$ python3 -q
>>> import numpy as np
>>> import numpy.linalg as la
>>> np.set_printoptions(suppress=True, linewidth=140)
>>> K = np.load("a.npy")
>>> K
array([[0., 1., 2., 1., 2., 0., 1., 2., 1., 0.],
       [1., 0., 0., 0., 0., 0., 0., 0., 0., 0.],
       [2., 0., 0., 0., 0., 0., 0., 0., 0., 0.],
       [1., 0., 0., 0., 0., 0., 0., 0., 0., 0.],
       [2., 0., 0., 0., 0., 0., 0., 0., 0., 0.],
       [0., 0., 0., 0., 0., 0., 0., 0., 0., 0.],
       [1., 0., 0., 0., 0., 0., 0., 0., 0., 0.],
       [2., 0., 0., 0., 0., 0., 0., 0., 0., 0.],
       [1., 0., 0., 0., 0., 0., 0., 0., 0., 0.],
       [0., 0., 0., 0., 0., 0., 0., 0., 0., 0.]])
>>> # column 3 repeats column 1
>>> rng = np.random.default_rng(564)
>>> idx = rng.permutation(10)
>>> idx
array([5, 4, 6, 2, 9, 7, 3, 8, 1, 0])
>>> M2 = K[idx][:, idx]
>>> np.trace(M2)
np.float64(0.0)
>>> np.round(np.sort(np.abs(la.eigvals(M2))), 3) + 0
array([0., 0., 0., 0., 0., 0., 0., 0., 4., 4.])
>>> M2
array([[0., 0., 0., 0., 0., 0., 0., 0., 0., 0.],
       [0., 0., 0., 0., 0., 0., 0., 0., 0., 2.],
       [0., 0., 0., 0., 0., 0., 0., 0., 0., 1.],
       [0., 0., 0., 0., 0., 0., 0., 0., 0., 2.],
       [0., 0., 0., 0., 0., 0., 0., 0., 0., 0.],
       [0., 0., 0., 0., 0., 0., 0., 0., 0., 2.],
       [0., 0., 0., 0., 0., 0., 0., 0., 0., 1.],
       [0., 0., 0., 0., 0., 0., 0., 0., 0., 1.],
       [0., 0., 0., 0., 0., 0., 0., 0., 0., 1.],
       [0., 2., 1., 2., 0., 2., 1., 1., 1., 0.]])
>>> np.round(la.det(M2), 3), np.round(la.det(K[idx]), 3)
(np.float64(0.0), np.float64(0.0))
>>> np.diag(M2)
array([0., 0., 0., 0., 0., 0., 0., 0., 0., 0.])
>>> np.all(la.eigvalsh(M2) > 0)
np.False_
>>> Uu, s, vt = la.svd(K)
>>> evecs = vt[:(s > 1e-8).sum()]
>>> vec = K[9] + 4 * K[5] + rng.integers(2) * np.eye(10)[6]
>>> vec
array([0., 0., 0., 0., 0., 0., 0., 0., 0., 0.])
>>> np.round(np.diag(evecs.T @ evecs), 3)
array([1.   , 0.062, 0.25 , 0.062, 0.25 , 0.   , 0.062, 0.25 , 0.062, 0.   ])
>>> round(la.norm(vec - evecs.T @ evecs @ vec), 3)
np.float64(0.0)
>>> np.round(evecs.T @ evecs, 3)
array([[1.   , 0.   , 0.   , 0.   , 0.   , 0.   , 0.   , 0.   , 0.   , 0.   ],
       [0.   , 0.062, 0.125, 0.062, 0.125, 0.   , 0.062, 0.125, 0.062, 0.   ],
       [0.   , 0.125, 0.25 , 0.125, 0.25 , 0.   , 0.125, 0.25 , 0.125, 0.   ],
       [0.   , 0.062, 0.125, 0.062, 0.125, 0.   , 0.062, 0.125, 0.062, 0.   ],
       [0.   , 0.125, 0.25 , 0.125, 0.25 , 0.   , 0.125, 0.25 , 0.125, 0.   ],
       [0.   , 0.   , 0.   , 0.   , 0.   , 0.   , 0.   , 0.   , 0.   , 0.   ],
       [0.   , 0.062, 0.125, 0.062, 0.125, 0.   , 0.062, 0.125, 0.062, 0.   ],
       [0.   , 0.125, 0.25 , 0.125, 0.25 , 0.   , 0.125, 0.25 , 0.125, 0.   ],
       [0.   , 0.062, 0.125, 0.062, 0.125, 0.   , 0.062, 0.125, 0.062, 0.   ],
       [0.   , 0.   , 0.   , 0.   , 0.   , 0.   , 0.   , 0.   , 0.   , 0.   ]])
>>> la.matrix_rank(np.vstack([K, vec]))
np.int64(2)
>>> data = np.load("m.npy")
>>> data.round(3)
array([[ 0.107, -0.536, -0.536,  0.536,  0.179,  0.179,  0.179, -0.179],
       [-0.536,  0.679, -0.321,  0.321,  0.107,  0.107,  0.107, -0.107],
       [-0.536, -0.321,  0.679,  0.321,  0.107,  0.107,  0.107, -0.107],
       [ 0.536,  0.321,  0.321,  0.679, -0.107, -0.107, -0.107,  0.107],
       [ 0.179,  0.107,  0.107, -0.107,  0.964, -0.036, -0.036,  0.036],
       [ 0.179,  0.107,  0.107, -0.107, -0.036,  0.964, -0.036,  0.036],
       [ 0.179,  0.107,  0.107, -0.107, -0.036, -0.036,  0.964,  0.036],
       [-0.179, -0.107, -0.107,  0.107,  0.036,  0.036,  0.036,  0.964]])
>>> vec = np.array([-2, 9, -3, 2, 0, 7, 3, -7])
>>> np.round(la.inv(data), 3)
array([[ 0.107, -0.536, -0.536,  0.536,  0.179,  0.179,  0.179, -0.179],
       [-0.536,  0.679, -0.321,  0.321,  0.107,  0.107,  0.107, -0.107],
       [-0.536, -0.321,  0.679,  0.321,  0.107,  0.107,  0.107, -0.107],
       [ 0.536,  0.321,  0.321,  0.679, -0.107, -0.107, -0.107,  0.107],
       [ 0.179,  0.107,  0.107, -0.107,  0.964, -0.036, -0.036,  0.036],
       [ 0.179,  0.107,  0.107, -0.107, -0.036,  0.964, -0.036,  0.036],
       [ 0.179,  0.107,  0.107, -0.107, -0.036, -0.036,  0.964,  0.036],
       [-0.179, -0.107, -0.107,  0.107,  0.036,  0.036,  0.036,  0.964]])
>>> 8 - la.matrix_rank(data - np.eye(8), tol=1e-8)
np.int64(7)
>>> np.round(data.T @ (data @ vec), 3) + 0
array([-2.,  9., -3.,  2.,  0.,  7.,  3., -7.])
>>> np.round(np.sort(np.abs(np.degrees(np.angle(la.eigvals(data))))), 3)
array([  0.,   0.,   0.,   0.,   0.,   0.,   0., 180.])
>>> def softmax(z):
...     e = np.exp(z - z.max(axis=-1, keepdims=True))
...     return e / e.sum(axis=-1, keepdims=True)
... 
>>> np.round(softmax(data[0]), 3)
array([0.132, 0.07 , 0.07 , 0.203, 0.142, 0.142, 0.142, 0.099])
>>> scores = data @ data.T / np.sqrt(8)
>>> np.round(softmax(scores)[0] @ data, 3)
array([-0.003,  0.015,  0.015,  0.222,  0.153,  0.153,  0.153,  0.084])
>>> np.round(la.svd(data, compute_uv=False), 3)
array([1., 1., 1., 1., 1., 1., 1., 1.])
>>> np.round(data @ data.T, 3) + 0
array([[1., 0., 0., 0., 0., 0., 0., 0.],
       [0., 1., 0., 0., 0., 0., 0., 0.],
       [0., 0., 1., 0., 0., 0., 0., 0.],
       [0., 0., 0., 1., 0., 0., 0., 0.],
       [0., 0., 0., 0., 1., 0., 0., 0.],
       [0., 0., 0., 0., 0., 1., 0., 0.],
       [0., 0., 0., 0., 0., 0., 1., 0.],
       [0., 0., 0., 0., 0., 0., 0., 1.]])
>>> np.round(la.pinv(data), 3)
array([[ 0.107, -0.536, -0.536,  0.536,  0.179,  0.179,  0.179, -0.179],
       [-0.536,  0.679, -0.321,  0.321,  0.107,  0.107,  0.107, -0.107],
       [-0.536, -0.321,  0.679,  0.321,  0.107,  0.107,  0.107, -0.107],
       [ 0.536,  0.321,  0.321,  0.679, -0.107, -0.107, -0.107,  0.107],
       [ 0.179,  0.107,  0.107, -0.107,  0.964, -0.036, -0.036,  0.036],
       [ 0.179,  0.107,  0.107, -0.107, -0.036,  0.964, -0.036,  0.036],
       [ 0.179,  0.107,  0.107, -0.107, -0.036, -0.036,  0.964,  0.036],
       [-0.179, -0.107, -0.107,  0.107,  0.036,  0.036,  0.036,  0.964]])
>>> idx = rng.permutation(8)
>>> M2 = data[:, idx] * rng.choice([-1, 1], 8)
>>> M2.round(3)
array([[ 0.536,  0.536, -0.179, -0.107, -0.179,  0.179, -0.536,  0.179],
       [-0.679,  0.321, -0.107,  0.536, -0.107,  0.107, -0.321,  0.107],
       [ 0.321, -0.679, -0.107,  0.536, -0.107,  0.107, -0.321,  0.107],
       [-0.321, -0.321,  0.107, -0.536,  0.107, -0.107, -0.679, -0.107],
       [-0.107, -0.107,  0.036, -0.179,  0.036,  0.964,  0.107, -0.036],
       [-0.107, -0.107,  0.036, -0.179,  0.036, -0.036,  0.107,  0.964],
       [-0.107, -0.107,  0.036, -0.179, -0.964, -0.036,  0.107, -0.036],
       [ 0.107,  0.107,  0.964,  0.179, -0.036,  0.036, -0.107,  0.036]])
>>> Uu, _, vt = la.svd(data.T @ M2)
>>> np.round(Uu @ vt, 3) + 0
array([[ 0.,  0.,  0., -1.,  0.,  0.,  0.,  0.],
       [-1.,  0.,  0.,  0.,  0.,  0.,  0.,  0.],
       [ 0., -1.,  0.,  0.,  0.,  0.,  0.,  0.],
       [ 0.,  0.,  0.,  0.,  0.,  0., -1.,  0.],
       [ 0.,  0.,  0.,  0.,  0.,  1.,  0.,  0.],
       [ 0.,  0.,  0.,  0.,  0.,  0.,  0.,  1.],
       [ 0.,  0.,  0.,  0., -1.,  0.,  0.,  0.],
       [ 0.,  0.,  1.,  0.,  0.,  0.,  0.,  0.]])
>>> evals, evecs = la.eigh(data)
>>> np.round(la.eigvalsh(data @ data), 3)
array([1., 1., 1., 1., 1., 1., 1., 1.])
>>> round(evals.sum(), 3), np.trace(data)
(np.float64(6.0), np.float64(6.0))
>>> np.unique(evals.round(6) + 0, return_counts=True)[1]
array([1, 7])
>>> J = np.array([[0, 0, 1, 0], [0, 0, 1, 0], [1, 1, 0, 0], [0, 0, 0, 0]])
>>> # splits into 2 blocks
>>> np.round(la.eigvalsh(J).min(), 3)
np.float64(-1.414)
>>> [round(float(la.det(J[:i, :i])), 2) + 0 for i in range(1, 5)]
[0.0, 0.0, 0.0, 0.0]
>>> np.all(la.eigvalsh(J) > 0)
np.False_
>>> np.allclose(J @ J.T, J.T @ J)
True
>>> np.trace(J)
np.int64(0)
>>> la.matrix_power(J, 2)
array([[1, 1, 0, 0],
       [1, 1, 0, 0],
       [0, 0, 2, 0],
       [0, 0, 0, 0]])
>>> np.round(la.det(J), 3)
np.float64(0.0)
>>> (J - J.T) / 2
array([[0., 0., 0., 0.],
       [0., 0., 0., 0.],
       [0., 0., 0., 0.],
       [0., 0., 0., 0.]])
>>> (J + J.T) / 2
array([[0., 0., 1., 0.],
       [0., 0., 1., 0.],
       [1., 1., 0., 0.],
       [0., 0., 0., 0.]])
>>> np.allclose(J, J.T)
True
>>> J @ J
array([[1, 1, 0, 0],
       [1, 1, 0, 0],
       [0, 0, 2, 0],
       [0, 0, 0, 0]])
>>> np.round(np.sort(np.abs(la.eigvals(J))), 3) + 0
array([0.   , 0.   , 1.414, 1.414])
>>> A = np.loadtxt("test13.csv", delimiter=",")
>>> A
array([[-0.197,  0.217,  0.808, -0.462,  0.664,  0.996],
       [-0.159, -0.254,  0.578, -0.617,  0.675,  0.965],
       [ 0.159,  0.837,  0.691,  0.523, -0.354,  0.963],
       [ 0.641,  0.854, -0.336,  0.808, -0.917, -0.9  ],
       [-0.273,  0.778, -0.786,  0.983, -0.94 , -0.998],
       [-0.915,  0.02 ,  0.604,  0.686,  0.726,  0.949],
       [-0.972, -0.31 ,  0.604,  0.735,  0.872,  0.955],
       [-0.989,  0.168, -0.207,  0.991,  0.245, -0.782],
       [-0.821,  0.696,  0.744,  0.851,  0.31 ,  0.979],
       [ 0.915, -0.67 , -0.371, -0.967,  0.03 , -0.515],
       [-0.909, -0.371, -0.977,  0.992, -0.837, -1.   ],
       [ 0.978, -0.11 , -0.371, -0.949, -0.623, -0.653],
       [ 0.974, -0.178,  0.119, -0.978, -0.217,  0.623],
       [ 0.   , -0.749, -0.226, -0.744,  0.572, -0.245],
       [-1.   ,  0.485, -0.438,  1.   ,  0.3  , -0.982],
       [ 0.446,  0.762,  0.02 ,  0.629, -0.744, -0.3  ],
       [ 0.885, -0.917,  0.11 , -0.997,  0.818,  0.834],
       [-0.119, -0.47 , -0.422, -0.119,  0.09 , -0.804],
       [ 0.537,  0.987,  0.658,  0.945, -0.929,  0.862],
       [-0.726,  0.11 ,  0.515,  0.446,  0.53 ,  0.903],
       [ 0.345,  0.827,  0.927, -0.291,  0.273,  1.   ],
       [-0.996, -0.565,  0.604,  0.898,  0.951,  0.955],
       [-0.922, -0.159, -0.675,  0.96 , -0.197, -0.988],
       [-0.845, -0.273, -0.38 ,  0.808,  0.178, -0.84 ],
       [-0.999, -0.515, -0.854,  0.999,  0.282, -0.999]])
>>> Uu, s, vt = la.svd(A, full_matrices=False)
>>> np.round(np.abs(vt[0]), 3)
array([0.303, 0.052, 0.414, 0.475, 0.254, 0.666])
>>> np.allclose(Uu * s @ vt, A)
True
>>> (s > 1e-8).sum()
np.int64(6)
>>> np.round(Uu.T @ Uu, 3) + 0
array([[1., 0., 0., 0., 0., 0.],
       [0., 1., 0., 0., 0., 0.],
       [0., 0., 1., 0., 0., 0.],
       [0., 0., 0., 1., 0., 0.],
       [0., 0., 0., 0., 1., 0.],
       [0., 0., 0., 0., 0., 1.]])
>>> np.round(la.svd(A, compute_uv=False), 3)
array([5.656, 5.01 , 3.892, 1.35 , 0.928, 0.476])
>>> round(la.norm(A), 3)
np.float64(8.669)
>>> np.count_nonzero(A)
np.int64(149)
>>> la.matrix_rank(A)
np.int64(6)
>>> np.round(A.sum(axis=0), 3)
array([-4.962,  1.2  ,  0.939,  7.13 ,  1.758,  0.978])
>>> A.shape
(25, 6)
